% python3 -q
>>> import numpy as np
>>> from numpy import linalg as LA
>>> np.set_printoptions(precision=2, suppress=True, linewidth=100)
>>> rng = np.random.default_rng(3233)
>>> X = np.eye(10, dtype=int)[rng.permutation(10)] * np.array([2, 1, 1, 0, 1, 1, 0, 1, 1, 2])
>>> print(X)
[[0 0 0 0 1 0 0 0 0 0]
 [0 0 1 0 0 0 0 0 0 0]
 [0 1 0 0 0 0 0 0 0 0]
 [0 0 0 0 0 0 0 1 0 0]
 [0 0 0 0 0 0 0 0 1 0]
 [2 0 0 0 0 0 0 0 0 0]
 [0 0 0 0 0 0 0 0 0 2]
 [0 0 0 0 0 0 0 0 0 0]
 [0 0 0 0 0 1 0 0 0 0]
 [0 0 0 0 0 0 0 0 0 0]]
>>> (X + X.T) / 2
array([[0. , 0. , 0. , 0. , 0.5, 1. , 0. , 0. , 0. , 0. ],
       [0. , 0. , 1. , 0. , 0. , 0. , 0. , 0. , 0. , 0. ],
       [0. , 1. , 0. , 0. , 0. , 0. , 0. , 0. , 0. , 0. ],
       [0. , 0. , 0. , 0. , 0. , 0. , 0. , 0.5, 0. , 0. ],
       [0.5, 0. , 0. , 0. , 0. , 0. , 0. , 0. , 0.5, 0. ],
       [1. , 0. , 0. , 0. , 0. , 0. , 0. , 0. , 0.5, 0. ],
       [0. , 0. , 0. , 0. , 0. , 0. , 0. , 0. , 0. , 1. ],
       [0. , 0. , 0. , 0.5, 0. , 0. , 0. , 0. , 0. , 0. ],
       [0. , 0. , 0. , 0. , 0.5, 0.5, 0. , 0. , 0. , 0. ],
       [0. , 0. , 0. , 0. , 0. , 0. , 1. , 0. , 0. , 0. ]])
>>> np.allclose(X @ X.T, X.T @ X)
False
>>> np.sort(np.abs(LA.eigvals(X)))
array([0.  , 0.  , 0.  , 0.  , 1.  , 1.  , 1.19, 1.19, 1.19, 1.19])
>>> print(np.round(np.abs(LA.eigvals(X)).max(), 2))
1.19
>>> np.allclose(X, X.T)
False
>>> def softmax(z):
...     e = np.exp(z - z.max(axis=-1, keepdims=True))
...     return e / e.sum(axis=-1, keepdims=True)
... 
>>> softmax(X).sum(axis=1)
array([1., 1., 1., 1., 1., 1., 1., 1., 1., 1.])
>>> softmax(X[3])
array([0.09, 0.09, 0.09, 0.09, 0.09, 0.09, 0.09, 0.23, 0.09, 0.09])
>>> softmax(X[3] + -3)
array([0.09, 0.09, 0.09, 0.09, 0.09, 0.09, 0.09, 0.23, 0.09, 0.09])
>>> np.round(softmax(10 * X[3]), 2) + 0
array([0., 0., 0., 0., 0., 0., 0., 1., 0., 0.])
>>> S = X @ X.T / np.sqrt(10)
>>> softmax(S)[3] @ X
array([0.19, 0.1 , 0.1 , 0.  , 0.1 , 0.1 , 0.  , 0.13, 0.1 , 0.19])
>>> softmax(S)
array([[0.13, 0.1 , 0.1 , 0.1 , 0.1 , 0.1 , 0.1 , 0.1 , 0.1 , 0.1 ],
       [0.1 , 0.13, 0.1 , 0.1 , 0.1 , 0.1 , 0.1 , 0.1 , 0.1 , 0.1 ],
       [0.1 , 0.1 , 0.13, 0.1 , 0.1 , 0.1 , 0.1 , 0.1 , 0.1 , 0.1 ],
       [0.1 , 0.1 , 0.1 , 0.13, 0.1 , 0.1 , 0.1 , 0.1 , 0.1 , 0.1 ],
       [0.1 , 0.1 , 0.1 , 0.1 , 0.13, 0.1 , 0.1 , 0.1 , 0.1 , 0.1 ],
       [0.08, 0.08, 0.08, 0.08, 0.08, 0.28, 0.08, 0.08, 0.08, 0.08],
       [0.08, 0.08, 0.08, 0.08, 0.08, 0.08, 0.28, 0.08, 0.08, 0.08],
       [0.1 , 0.1 , 0.1 , 0.1 , 0.1 , 0.1 , 0.1 , 0.1 , 0.1 , 0.1 ],
       [0.1 , 0.1 , 0.1 , 0.1 , 0.1 , 0.1 , 0.1 , 0.1 , 0.13, 0.1 ],
       [0.1 , 0.1 , 0.1 , 0.1 , 0.1 , 0.1 , 0.1 , 0.1 , 0.1 , 0.1 ]])
>>> left, s, VT = LA.svd(X)
>>> V = VT[:(s > 1e-8).sum()]
>>> x0 = X[6] + 4 * X[5] + rng.integers(2) * np.eye(10)[9]
>>> x0
array([8., 0., 0., 0., 0., 0., 0., 0., 0., 2.])
>>> round(float(LA.norm(x0 - V.T @ V @ x0)), 2)
0.0
>>> print(LA.matrix_rank(np.vstack([X, x0])))
8
>>> np.diag(V.T @ V)
array([1., 1., 1., 0., 1., 1., 0., 1., 1., 1.])
